$ python3 -q
>>> import numpy as np
>>> import numpy.linalg as la
>>> np.set_printoptions(precision=3, suppress=True, linewidth=200, sign=" ")
>>> E = np.loadtxt("block5.csv", delimiter=",")
>>> E
array([[ 1.   ,  0.   ,  0.   ],
       [ 0.   ,  0.309, -0.951],
       [ 0.   ,  0.951,  0.309]])
>>> vec = np.array([-1, -3, -1])
>>> round(float(la.norm(vec)), 3), round(la.norm(E @ vec), 3)
(3.317, np.float64(3.317))
>>> np.sort(np.abs(np.degrees(np.angle(la.eigvals(E)))))
array([  0.,  72.,  72.])
>>> print(np.abs(la.eigvals(E)))
[ 1.  1.  1.]
>>> [p for p in range(1, 25) if np.allclose(la.matrix_power(E, p), np.eye(3))]
[5, 10, 15, 20]
>>> np.flatnonzero(la.matrix_power((E != 0) + (E.T != 0) + np.eye(3), 3)[1])
array([ 1,  2])
>>> E @ E
array([[ 1.   ,  0.   ,  0.   ],
       [ 0.   , -0.809, -0.588],
       [ 0.   ,  0.588, -0.809]])
>>> np.round(la.det(E), 3)
np.float64(1.0)
>>> mat = np.tril(np.array([[-2, 2, 1], [0, 3, -3], [-1, 0, 1]]), -1) + np.eye(3, dtype=int)
>>> mat
array([[ 1,  0,  0],
       [ 0,  1,  0],
       [-1,  0,  1]])
>>> r0 = np.array([3, 2, 5])
>>> B = mat + np.outer(r0, np.eye(3)[0])
>>> print(la.matrix_rank(la.inv(B) - la.inv(mat), tol=1e-8))
1
>>> round(la.det(B) / la.det(mat), 3), np.round(1 + la.solve(mat, r0)[0], 3)
(np.float64(4.0), np.float64(4.0))
>>> print(la.matrix_rank(B - mat))
1
>>> B = la.inv(mat)
>>> la.inv(B)
array([[ 1.,  0.,  0.],
       [ 0.,  1.,  0.],
       [-1.,  0.,  1.]])
>>> (np.abs(B) > 1e-9).astype(int)
array([[ 1,  0,  0],
       [ 0,  1,  0],
       [ 1,  0,  1]])
>>> round(float(la.det(mat) * la.det(B)), 3)
1.0
>>> mat @ B
array([[ 1.,  0.,  0.],
       [ 0.,  1.,  0.],
       [ 0.,  0.,  1.]])
>>> B
array([[ 1.,  0.,  0.],
       [ 0.,  1.,  0.],
       [ 1.,  0.,  1.]])
>>> vec = np.array([5, 1, 4])
>>> target = mat @ vec
>>> target
array([ 5,  1, -1])
>>> la.solve(mat, target)
array([ 5.,  1.,  4.])
>>> la.solve(mat.T, mat[2])
array([ 0.,  0.,  1.])
>>> [int(la.matrix_rank(la.matrix_power(mat, p))) for p in range(1, 4)]
[3, 3, 3]
>>> mat @ mat
array([[ 1,  0,  0],
       [ 0,  1,  0],
       [-2,  0,  1]])
>>> la.matrix_power(mat - np.diag(np.diag(mat)), 3)
array([[ 0,  0,  0],
       [ 0,  0,  0],
       [ 0,  0,  0]])
>>> print(np.prod(np.diag(mat)), round(float(la.det(mat)), 3))
1 1.0
